In [1]: import numpy as np

In [2]: np.set_printoptions(precision=2, suppress=True, linewidth=200, sign=" ")

In [3]: out = np.array([[9, 4], [5, 0], [1, 3]])

In [4]: M = np.kron(np.eye(3, dtype=int), out)

In [5]: M
Out[5]: 
array([[ 9,  4,  0,  0,  0,  0],
       [ 5,  0,  0,  0,  0,  0],
       [ 1,  3,  0,  0,  0,  0],
       [ 0,  0,  9,  4,  0,  0],
       [ 0,  0,  5,  0,  0,  0],
       [ 0,  0,  1,  3,  0,  0],
       [ 0,  0,  0,  0,  9,  4],
       [ 0,  0,  0,  0,  5,  0],
       [ 0,  0,  0,  0,  1,  3]])

In [6]: np.round(np.linalg.norm(M[0] - M[7]), 2)
Out[6]: np.float64(11.05)

In [7]: np.linalg.norm(M, axis=0)
Out[7]: array([ 10.34,   5.  ,  10.34,   5.  ,  10.34,   5.  ])

In [8]: round(np.linalg.norm(M[0], 1), 2), round(np.linalg.norm(M[0], np.inf), 2)
Out[8]: (np.float64(13.0), np.float64(9.0))

In [9]: np.linalg.norm(M, axis=1)
Out[9]: array([ 9.85,  5.  ,  3.16,  9.85,  5.  ,  3.16,  9.85,  5.  ,  3.16])

In [10]: round(np.linalg.norm(M, 1), 2), round(float(np.linalg.norm(M, np.inf)), 2)
Out[10]: (np.float64(15.0), 13.0)

In [11]: round(np.linalg.norm(M, "nuc"), 2)
Out[11]: np.float64(42.42)

In [12]: out = np.array([[-2, -1, 2, 2, 0, -3],
    ...:     [-2, -3, 2, 0, 3, 1],
    ...:     [-2, -2, -3, -1, -1, 2],
    ...:     [-1, -1, 0, -1, 0, -3],
    ...:     [-3, 1, -1, -3, 3, 3],
    ...:     [0, 0, 2, 3, -1, -3]])

In [13]: F = out - out.T

In [14]: F
Out[14]: 
array([[ 0,  1,  4,  3,  3, -3],
       [-1,  0,  4,  1,  2,  1],
       [-4, -4,  0, -1,  0,  0],
       [-3, -1,  1,  0,  3, -6],
       [-3, -2,  0, -3,  0,  4],
       [ 3, -1,  0,  6, -4,  0]])

In [15]: (F - F.T) / 2
Out[15]: 
array([[ 0.,  1.,  4.,  3.,  3., -3.],
       [-1.,  0.,  4.,  1.,  2.,  1.],
       [-4., -4.,  0., -1.,  0.,  0.],
       [-3., -1.,  1.,  0.,  3., -6.],
       [-3., -2.,  0., -3.,  0.,  4.],
       [ 3., -1.,  0.,  6., -4.,  0.]])

In [16]: np.allclose(F, F.T)
Out[16]: False

In [17]: np.sort(np.abs(np.linalg.eigvals(F)))
Out[17]: array([ 0.24,  0.24,  5.64,  5.64,  9.8 ,  9.8 ])

In [18]: np.round(np.abs(np.linalg.eigvals(F)).max(), 2)
Out[18]: np.float64(9.8)

In [19]: round(np.linalg.det(F), 2)
Out[19]: np.float64(169.0)
